$ ipython --no-banner

In [1]: import numpy as np

In [2]: np.set_printoptions(precision=2, suppress=True, linewidth=200)

In [3]: A = np.abs(np.array([[-9, 6, -1], [-8, 5, 5], [-7, -8, 1]])) + np.eye(3)

In [4]: A = A / A.sum(axis=1, keepdims=True)

In [5]: print(A)
[[0.59 0.35 0.06]
 [0.42 0.32 0.26]
 [0.41 0.47 0.12]]

In [6]: # rows sum to 1

In [7]: print(A.shape)
(3, 3)

In [8]: print(A.sum(axis=0))
[1.42 1.14 0.44]

In [9]: print(np.linalg.svd(A, compute_uv=False))
[1.08 0.17 0.14]

In [10]: print(np.round(np.abs(A).max(), 2))
0.59

In [11]: print(np.linalg.matrix_rank(A))
3

In [12]: print(A - A[0])
[[ 0.    0.    0.  ]
 [-0.17 -0.04  0.2 ]
 [-0.18  0.12  0.06]]

In [13]: rng = np.random.default_rng(78688)

In [14]: lab = rng.permutation(3)

In [15]: print(lab)
[0 1 2]

In [16]: M2 = A[lab][:, lab]

In [17]: print(np.allclose(M2, A))
True

In [18]: K = np.array([[1.0, 0.5], [0.5, 1.0]])

In [19]: # equal to its transpose

In [20]: evals, vecs = np.linalg.eig(K)

In [21]: print(evals)
[1.5 0.5]

In [22]: print(np.sort(np.linalg.eigvals(K.T)))
[0.5 1.5]

In [23]: print(np.round(K @ vecs[:, 0] - evals[0] * vecs[:, 0], 2) + 0)
[0. 0.]

In [24]: print(np.sort(np.linalg.eigvals(K @ K)))
[0.25 2.25]

In [25]: print(np.sort(np.linalg.eigvals(np.linalg.inv(K))))
[0.67 2.  ]

In [26]: x0 = np.ones(2)

In [27]: for _ in range(5):
    ...:     x0 = K @ x0
    ...:     x0 /= np.linalg.norm(x0)
    ...:     print(round(x0 @ K @ x0, 2))
    ...: 
1.5
1.5
1.5
1.5
1.5

In [28]: print(x0)
[0.71 0.71]

In [29]: print(np.round(np.linalg.eigvalsh(K)[-1], 2))
1.5

In [30]: M2 = np.array([[2, 2, 2], [-1, 0, 1], [0, -2, 2]])

In [31]: feats = np.triu(M2)

In [32]: print(feats)
[[2 2 2]
 [0 0 1]
 [0 0 2]]

In [33]: print(np.linalg.matrix_power(A, 2))
[[0.52 0.35 0.13]
 [0.49 0.37 0.14]
 [0.49 0.35 0.16]]

In [34]: pr = np.eye(3)[2]

In [35]: for _ in range(7):
    ...:     pr = pr @ A
    ...:     print(pr.round(2))
    ...: 
[0.41 0.47 0.12]
[0.49 0.35 0.16]
[0.5  0.36 0.14]
[0.5  0.36 0.14]
[0.5  0.36 0.14]
[0.5  0.36 0.14]
[0.5  0.36 0.14]

In [36]: F = rng.normal(size=(16, 3)) + 20 * np.array([-2, 0, 0])

In [37]: print(F)
[[-39.8    0.04  -0.19]
 [-38.33   2.03   1.49]
 [-39.75   1.74  -0.55]
 [-36.77   0.38   0.99]
 [-41.24   1.16   0.58]
 [-39.65  -2.39   0.58]
 [-39.65   2.05   0.12]
 [-38.21   0.47  -0.81]
 [-39.69   0.51  -0.87]
 [-39.96   0.39   0.75]
 [-39.72  -0.43  -0.04]
 [-39.45  -1.86  -0.1 ]
 [-39.11  -0.59  -0.26]
 [-38.94   0.9    1.09]
 [-38.54   1.14  -0.08]
 [-38.97  -1.97  -0.77]]

In [38]: # column 0 is much longer than the rest

In [39]: print([round(float(x), 2) for x in np.linalg.svd(F, compute_uv=False)[:3]])
[157.0, 5.39, 2.68]

In [40]: print(np.round(np.linalg.norm(F, 2) / np.linalg.norm(F), 2))
1.0

In [41]: print(np.round(np.abs(np.linalg.svd(F)[2][-1]), 2) + 0)
[0.   0.18 0.98]

In [42]: print(np.linalg.matrix_rank(F, rtol=0.1))
1
